>>> import numpy as np
>>> import numpy.linalg as la
>>> np.set_printoptions(precision=1, suppress=True, linewidth=160)
>>> def rd(a):
...     return np.round(a, 1) + 0
... 
>>> arr = np.array([[3, 3, 3, 3, 3, 3, 3],
...     [3, 6, 6, 6, 6, 6, 6],
...     [3, 6, 9, 9, 9, 9, 9],
...     [3, 6, 9, 12, 12, 12, 12],
...     [3, 6, 9, 12, 15, 15, 15],
...     [3, 6, 9, 12, 15, 18, 18],
...     [3, 6, 9, 12, 15, 18, 21]])
>>> rd(arr.mean(axis=0))
array([ 3. ,  5.6,  7.7,  9.4, 10.7, 11.6, 12. ])
>>> rd(la.svd(arr, compute_uv=False))
array([68.6,  7.9,  3. ,  1.7,  1.1,  0.9,  0.8])
>>> L = la.cholesky(arr)
>>> la.eigvalsh(arr).min() > 0
np.True_
>>> r0 = np.array([3, 1, 0, 2, 0, 0, 0])
>>> Y = arr + np.outer(r0, np.eye(7)[1])
>>> rd(la.det(Y) / la.det(arr)), rd(1 + la.solve(arr, r0)[1])
(np.float64(0.7), np.float64(0.7))
>>> la.matrix_rank(la.inv(Y) - la.inv(arr), tol=1e-8)
np.int64(1)
>>> vec = np.array([1, -1, 1, 2, -2, 1, -3])
>>> target = arr @ vec
>>> target
array([ -3,  -9, -12, -18, -30, -36, -45])
>>> rd(la.solve(arr, target + arr[:, 6]))
array([ 1., -1.,  1.,  2., -2.,  1., -2.])
>>> M = np.loadtxt("case0.csv", delimiter=",")
>>> M
array([[0., 0., 0., 4.],
       [5., 0., 0., 0.],
       [0., 0., 3., 0.],
       [0., 1., 0., 0.]])
>>> rd(la.det(M))
np.float64(60.0)
>>> (M != 0).astype(int)
array([[0, 0, 0, 1],
       [1, 0, 0, 0],
       [0, 0, 1, 0],
       [0, 1, 0, 0]])
>>> M @ M
array([[ 0.,  4.,  0.,  0.],
       [ 0.,  0.,  0., 20.],
       [ 0.,  0.,  9.,  0.],
       [ 5.,  0.,  0.,  0.]])
>>> data = np.load("data.npy")
>>> data
array([[-2, -1, -2,  2,  0, -2, -2],
       [-2, -2, -1, -2,  2,  0, -2],
       [-2, -2, -2, -1, -2,  2,  0],
       [ 0, -2, -2, -2, -1, -2,  2],
       [ 2,  0, -2, -2, -2, -1, -2],
       [-2,  2,  0, -2, -2, -2, -1],
       [-1, -2,  2,  0, -2, -2, -2]])
>>> rd(la.norm(data, axis=1))
array([4.6, 4.6, 4.6, 4.6, 4.6, 4.6, 4.6])
>>> rd(la.norm(data, 2))
np.float64(7.0)
>>> rd(la.norm(data, "nuc"))
np.float64(30.8)
>>> la.norm(data, axis=1).argmax()
np.int64(0)
>>> data[3] @ data[0]
np.int64(2)
>>> rd(la.norm(data[3], 1)), rd(la.norm(data[3], np.inf))
(np.float64(11.0), np.float64(2.0))
>>> rd(la.norm(data[3] - data[0]))
np.float64(6.2)
>>> rng = np.random.default_rng(8267)
>>> Y = data + rng.integers(-2, 3, (7, 3)) @ rng.integers(-2, 3, (3, 7))
>>> Y
array([[ -6,   3,  -2,   2,  -2,  -4,  -4],
       [ -4,  -3,   0,  -3,   3,   2,  -2],
       [ -6,  -4,   0,  -3,   0,   6,   0],
       [ 10,  -2,  -8,   4,  -1,   0,   2],
       [ -2,   2,  -4,   0,  -1,   6,  -5],
       [ -2,  -1,   1,  -3,   0,   1,   0],
       [-11,  -2,   8,  -6,  -2,  -4,  -2]])
>>> rd(la.svd(Y - data, compute_uv=False))
array([19.7, 10.5,  8.3,  0. ,  0. ,  0. ,  0. ])
>>> Y - data
array([[ -4,   4,   0,   0,  -2,  -2,  -2],
       [ -2,  -1,   1,  -1,   1,   2,   0],
       [ -4,  -2,   2,  -2,   2,   4,   0],
       [ 10,   0,  -6,   6,   0,   2,   0],
       [ -4,   2,  -2,   2,   1,   7,  -3],
       [  0,  -3,   1,  -1,   2,   3,   1],
       [-10,   0,   6,  -6,   0,  -2,   0]])
>>> Y = data / la.norm(data, axis=1, keepdims=True)
>>> cov = Y @ Y.T
>>> rd(cov)
array([[1. , 0.4, 0.2, 0.1, 0.1, 0.2, 0.4],
       [0.4, 1. , 0.4, 0.2, 0.1, 0.1, 0.2],
       [0.2, 0.4, 1. , 0.4, 0.2, 0.1, 0.1],
       [0.1, 0.2, 0.4, 1. , 0.4, 0.2, 0.1],
       [0.1, 0.1, 0.2, 0.4, 1. , 0.4, 0.2],
       [0.2, 0.1, 0.1, 0.2, 0.4, 1. , 0.4],
       [0.4, 0.2, 0.1, 0.1, 0.2, 0.4, 1. ]])
>>> rd(np.degrees(np.arccos(np.clip(cov[6, 2], -1, 1))))
np.float64(84.5)
>>> (cov - 2 * np.eye(7)).round(6).argmax(axis=1)
array([1, 0, 1, 2, 3, 4, 0])
>>> rd(np.fft.fft(cov[0]))
array([2.3+0.j, 1.2+0.j, 0.6+0.j, 0.5+0.j, 0.5+0.j, 0.6+0.j, 1.2+0.j])
>>> rd((cov @ cov)[0])
array([1.4, 1. , 0.6, 0.4, 0.4, 0.6, 1. ])
>>> rd(cov @ (-1.0) ** np.arange(7))
array([ 1. , -0.2,  0.6, -0.4,  0.6, -0.2,  1. ])
>>> Q, vecs = la.qr(data[:, :2])[0], la.qr(data[:, 2:])[0]
>>> s = la.svd(Q.T @ vecs, compute_uv=False)
>>> rd(la.norm(Q @ Q.T - vecs @ vecs.T, 2))
np.float64(1.0)
>>> rd(np.degrees(np.arccos(s.clip(0, 1))))
array([62.2, 74.9])
>>> (s > 0.9).sum()
np.int64(0)
>>> rd(s)
array([0.5, 0.3])
>>> A = np.vander(np.arange(7) - 1, 3, increasing=True)
>>> A
array([[ 1, -1,  1],
       [ 1,  0,  0],
       [ 1,  1,  1],
       [ 1,  2,  4],
       [ 1,  3,  9],
       [ 1,  4, 16],
       [ 1,  5, 25]])
>>> cov = A.T @ A
>>> np.allclose(cov, cov.T)
True
>>> la.matrix_rank(cov)
np.int64(3)
>>> np.trace(cov), (A ** 2).sum()
(np.int64(1043), np.int64(1043))
>>> rd(la.svd(A, compute_uv=False) ** 2)
array([1034.7,    5.3,    3. ])
>>> (A @ A.T).shape
(7, 7)
>>> rd(la.norm(A, 2))
np.float64(32.2)
>>> rd(la.norm(A, axis=0))
array([ 2.6,  7.5, 31.3])
>>> A[2] @ A[0]
np.int64(1)
>>> rd(la.norm(A, 1)), rd(la.norm(A, np.inf))
(np.float64(56.0), np.float64(31.0))
>>> rd(la.norm(A[2], 1)), rd(la.norm(A[2], np.inf))
(np.float64(3.0), np.float64(1.0))
>>> proj = A @ la.solve(A.T @ A, A.T)
>>> rd(proj @ A[:, 1])
array([-1.,  0.,  1.,  2.,  3.,  4.,  5.])
>>> la.matrix_rank(np.eye(7) - proj)
np.int64(4)
>>> rd(np.diag(proj))
array([0.8, 0.3, 0.3, 0.3, 0.3, 0.3, 0.8])
>>> rd(proj)
array([[ 0.8,  0.4,  0.1, -0.1, -0.1, -0.1,  0.1],
       [ 0.4,  0.3,  0.2,  0.1,  0.1,  0. , -0.1],
       [ 0.1,  0.2,  0.3,  0.3,  0.2,  0.1, -0.1],
       [-0.1,  0.1,  0.3,  0.3,  0.3,  0.1, -0.1],
       [-0.1,  0.1,  0.2,  0.3,  0.3,  0.2,  0.1],
       [-0.1,  0. ,  0.1,  0.1,  0.2,  0.3,  0.4],
       [ 0.1, -0.1, -0.1, -0.1,  0.1,  0.4,  0.8]])
>>> rd(la.eigvalsh(proj))
array([0., 0., 0., 0., 1., 1., 1.])
>>> np.allclose(proj @ proj, proj)
True
>>> left, s, Vt = la.svd(A)
>>> np.argmax(s[:-1] / (s[1:] + 1e-6)) + 1
np.int64(1)
>>> Y = left[:, :1] @ np.diag(s[:1]) @ Vt[:1]
>>> rd(np.abs(A - Y).max())
np.float64(1.2)
>>> rd(la.norm(A - Y) / la.norm(A))
np.float64(0.1)
>>> la.matrix_rank(A, rtol=0.05)
np.int64(3)
>>> la.matrix_rank(Y)
np.int64(1)
>>> cent = np.array([[-3, 1, 0, 2], [0, 3, 3, -2]])
>>> m1 = rng.normal(size=(13, 2)) @ cent + np.array([0, 1, 2, 1])
>>> rd(m1)
array([[-1.4, -2.2, -1.6,  4.3],
       [ 5.2, -0.6,  2.1, -2.6],
       [-2.2,  1.8,  2.1,  2.4],
       [-4.3,  6.8,  6.4,  0.9],
       [-0.4, -0.9,  0. ,  2.6],
       [-1.9,  3.9,  4.3,  0.7],
       [-1.1,  3.2,  3.8,  0.5],
       [ 3.1, -4. , -1.9,  1.6],
       [ 6.4, -3. ,  0.1, -2. ],
       [-2.1,  6.7,  7. , -1. ],
       [-2.2,  1.9,  2.1,  2.4],
       [-2. ,  1.9,  2.3,  2.1],
       [ 0.6, -3. , -1.8,  3.2]])
>>> Xc = m1 - m1.mean(axis=0)
>>> left, s, Vt = la.svd(Xc, full_matrices=False)
>>> (np.sign(left[:, 0]) == np.sign(left[0, 0])).astype(int)
array([1, 1, 0, 0, 1, 0, 0, 1, 1, 0, 0, 0, 1])
>>> la.matrix_rank(Xc)
np.int64(2)
>>> d = la.norm(m1[:, None] - m1[None], axis=-1)
>>> d.mean(axis=1).argmax()
np.int64(8)
>>> np.unravel_index(d.round(6).argmax(), d.shape)
(np.int64(3), np.int64(8))
>>> rd(d[0])
array([ 0. , 10.3,  5.9, 12.9,  2.9,  9.3,  8.6,  5.5, 10.2, 13.5,  5.9,  6.1,  2.4])
>>> (d + 1e9 * np.eye(13)).round(6).argmin(axis=1)
array([12,  8, 10,  9,  0,  6,  5, 12,  1,  3,  2,  2,  0])
>>> d.shape
(13, 13)
>>> np.flatnonzero(d[0] < d.mean() / 2)
array([ 0,  4, 12])
>>> left, s, Vt = la.svd(m1)
>>> np.argmax(s[:-1] / (s[1:] + 1e-6)) + 1
np.int64(3)
>>> Y = left[:, :3] @ np.diag(s[:3]) @ Vt[:3]
>>> rd(np.abs(m1 - Y).max())
np.float64(0.0)
>>> rd(Y)
array([[-1.4, -2.2, -1.6,  4.3],
       [ 5.2, -0.6,  2.1, -2.6],
       [-2.2,  1.8,  2.1,  2.4],
       [-4.3,  6.8,  6.4,  0.9],
       [-0.4, -0.9,  0. ,  2.6],
       [-1.9,  3.9,  4.3,  0.7],
       [-1.1,  3.2,  3.8,  0.5],
       [ 3.1, -4. , -1.9,  1.6],
       [ 6.4, -3. ,  0.1, -2. ],
       [-2.1,  6.7,  7. , -1. ],
       [-2.2,  1.9,  2.1,  2.4],
       [-2. ,  1.9,  2.3,  2.1],
       [ 0.6, -3. , -1.8,  3.2]])
>>> la.matrix_rank(m1, rtol=0.05)
np.int64(3)
>>> la.lstsq(m1[:-1].T, m1[-1])[2]
np.int32(3)
>>> np.unique(m1.round(6), axis=0).shape
(13, 4)
>>> rd(np.trace(la.pinv(m1) @ m1))
np.float64(3.0)
>>> np.abs(np.diag(la.qr(m1)[1])) > 1e-9
array([ True,  True,  True, False])
>>> cov = np.cov(m1, rowvar=False)
>>> cov.shape
(4, 4)
>>> rd(la.eigvalsh(cov)[::-1])
array([26.5,  9.2,  0. ,  0. ])
>>> rd(np.polyfit(m1[:, 2], m1[:, 3], 1))
array([-0.3,  1.8])
>>> rd(m1.std(axis=0))
array([3. , 3.5, 2.8, 1.9])
>>> rd(np.median(m1, axis=0))
array([-1.4,  1.8,  2.1,  1.6])
>>> rd(np.corrcoef(m1.T))
array([[ 1. , -0.7, -0.5, -0.5],
       [-0.7,  1. ,  1. , -0.2],
       [-0.5,  1. ,  1. , -0.4],
       [-0.5, -0.2, -0.4,  1. ]])
>>> rd(cov)
array([[10. , -8.1, -4.7, -3.5],
       [-8.1, 12.9, 10.3, -1.4],
       [-4.7, 10.3,  8.7, -2.6],
       [-3.5, -1.4, -2.6,  4.1]])
>>> feats = np.load("block8.npy")
>>> feats
array([[2, 2, 1, 2, 0],
       [2, 2, 2, 1, 2],
       [1, 2, 2, 2, 1],
       [2, 1, 2, 2, 2],
       [0, 2, 1, 2, 2]])
>>> # equal to its transpose
>>> lab = rng.permutation(7)
>>> Y = data[:, lab] * rng.choice([-1, 1], 7)
>>> Y
array([[-2,  2, -2,  0, -2, -2, -1],
       [-1,  2,  0,  2, -2,  2, -2],
       [-2,  2,  2, -2,  0,  1, -2],
       [-2,  0, -2, -1,  2,  2, -2],
       [-2, -2, -1, -2, -2,  2,  0],
       [ 0,  2, -2, -2, -1,  2,  2],
       [ 2,  1, -2, -2, -2,  0, -2]])
>>> left, _, Vt = la.svd(data.T @ Y)
>>> rd(la.lstsq(data, Y)[0])
array([[ 0., -1.,  0.,  0.,  0.,  0.,  0.],
       [ 0.,  0.,  0.,  0.,  0.,  0.,  1.],
       [ 1.,  0.,  0.,  0.,  0.,  0.,  0.],
       [ 0.,  0.,  0.,  0.,  0., -1.,  0.],
       [ 0.,  0.,  0.,  1.,  0.,  0.,  0.],
       [ 0.,  0.,  1.,  0.,  0.,  0.,  0.],
       [ 0.,  0.,  0.,  0.,  1.,  0.,  0.]])
>>> Q, vecs = la.qr(Y[:, :4])[0], la.qr(Y[:, 4:])[0]
>>> s = la.svd(Q.T @ vecs, compute_uv=False)
>>> rd(s)
array([0.6, 0.4, 0.3])
>>> rd(la.norm(Q @ Q.T - vecs @ vecs.T, 2))
np.float64(1.0)
>>> rd(np.degrees(np.arccos(s.clip(0, 1))))
array([51.1, 66.7, 72.1])
>>> (s > 0.9).sum()
np.int64(0)
>>> J = np.array([[-1, 0, -1, -1, 2],
...     [-2, -1, 3, -2, -3],
...     [-2, 0, -1, -3, 3],
...     [1, 1, 1, 1, -1],
...     [-3, 1, -2, -1, -3]])
>>> r0 = np.array([2, 2, 2, 2, 1])
>>> Y = J + np.outer(r0, np.eye(5)[1])
>>> Y
array([[-1.,  2., -1., -1.,  2.],
       [-2.,  1.,  3., -2., -3.],
       [-2.,  2., -1., -3.,  3.],
       [ 1.,  3.,  1.,  1., -1.],
       [-3.,  2., -2., -1., -3.]])
>>> la.matrix_rank(Y - J)
np.int64(1)
>>> rd(la.det(Y) / la.det(J)), rd(1 + la.solve(J, r0)[1])
(np.float64(3.3), np.float64(3.3))
>>> lab = rng.permutation(5)
>>> Y = J[:, lab] * rng.choice([-1, 1], 5)
>>> Y
array([[-1,  1, -2, -1,  0],
       [ 3,  2,  3, -2,  1],
       [-1,  3, -3, -2,  0],
       [ 1, -1,  1,  1, -1],
       [-2,  1,  3, -3, -1]])
>>> left, _, Vt = la.svd(J.T @ Y)
>>> rd(la.lstsq(J, Y)[0])
array([[ 0.,  0.,  0.,  1.,  0.],
       [ 0.,  0.,  0.,  0., -1.],
       [ 1.,  0.,  0.,  0.,  0.],
       [ 0., -1.,  0.,  0.,  0.],
       [ 0.,  0., -1.,  0.,  0.]])
>>> rd(left @ Vt)
array([[ 0.,  0.,  0.,  1.,  0.],
       [ 0.,  0.,  0.,  0., -1.],
       [ 1.,  0.,  0.,  0.,  0.],
       [ 0., -1.,  0.,  0.,  0.],
       [ 0.,  0., -1.,  0.,  0.]])
>>> lab
array([2, 3, 4, 0, 1])
>>> left, s, Vt = la.svd(J, full_matrices=False)
>>> np.allclose(left * s @ Vt, J)
True
>>> left.shape, s.shape, Vt.shape
((5, 5), (5,), (5, 5))
>>> rd(np.sqrt((s ** 2).sum())), rd(la.norm(J))
(np.float64(9.3), np.float64(9.3))
>>> rd(s / s[0])
array([1. , 0.9, 0.6, 0.2, 0. ])
>>> Q, vecs = la.qr(J[:, :2])[0], la.qr(J[:, 2:])[0]
>>> s = la.svd(Q.T @ vecs, compute_uv=False)
>>> rd(la.norm(Q @ Q.T - vecs @ vecs.T, 2))
np.float64(1.0)
>>> rd(s)
array([1. , 0.7])
>>> rd(np.degrees(np.arccos(s.clip(0, 1))))
array([ 5.8, 42.4])
>>> W0 = np.load("arr.npy")
>>> W0
array([[ 0,  2,  2, -1],
       [ 2,  2, -1, -2],
       [ 2, -1,  2,  1],
       [-1, -2,  1, -6]])
>>> # symmetric
>>> Y = la.inv(W0)
>>> rd(W0 @ Y)
array([[1., 0., 0., 0.],
       [0., 1., 0., 0.],
       [0., 0., 1., 0.],
       [0., 0., 0., 1.]])
>>> (np.abs(Y) > 1e-9).astype(int)
array([[1, 1, 1, 1],
       [1, 1, 1, 1],
       [1, 1, 1, 1],
       [1, 1, 1, 1]])
>>> Q, vecs = la.qr(W0[:, :3])[0], la.qr(W0[:, 3:])[0]
>>> s = la.svd(Q.T @ vecs, compute_uv=False)
>>> (s > 0.9).sum()
np.int64(0)
>>> rd(s)
array([0.3])
>>> lab = rng.permutation(4)
>>> lab
array([1, 0, 3, 2])
>>> Y = W0[lab][:, lab]
>>> np.trace(Y)
np.int64(-2)
>>> np.diag(Y)
array([ 2,  0, -6,  2])
>>> np.allclose(Y, W0)
False
>>> evals, vecs = la.eigh(W0)
>>> np.unique(evals.round(6) + 0, return_counts=True)[1]
array([1, 1, 1, 1])
>>> rd(vecs.T @ vecs)
array([[1., 0., 0., 0.],
       [0., 1., 0., 0.],
       [0., 0., 1., 0.],
       [0., 0., 0., 1.]])
>>> (evals > 1e-8).sum(), (evals < -1e-8).sum()
(np.int64(2), np.int64(2))
>>> rd(la.svd(W0, compute_uv=False))
array([6.6, 3.7, 3.2, 2.4])
>>> Y = np.array([[3, 0, 5], [2, 2, 0]])
>>> cent = np.kron(Y, W0)
>>> cent.shape
(8, 12)
>>> rd(la.norm(cent, 2)), rd(la.norm(Y, 2) * la.norm(W0, 2))
(np.float64(39.4), np.float64(39.4))
>>> cent
array([[  0,   6,   6,  -3,   0,   0,   0,   0,   0,  10,  10,  -5],
       [  6,   6,  -3,  -6,   0,   0,   0,   0,  10,  10,  -5, -10],
       [  6,  -3,   6,   3,   0,   0,   0,   0,  10,  -5,  10,   5],
       [ -3,  -6,   3, -18,   0,   0,   0,   0,  -5, -10,   5, -30],
       [  0,   4,   4,  -2,   0,   4,   4,  -2,   0,   0,   0,   0],
       [  4,   4,  -2,  -4,   4,   4,  -2,  -4,   0,   0,   0,   0],
       [  4,  -2,   4,   2,   4,  -2,   4,   2,   0,   0,   0,   0],
       [ -2,  -4,   2, -12,  -2,  -4,   2, -12,   0,   0,   0,   0]])
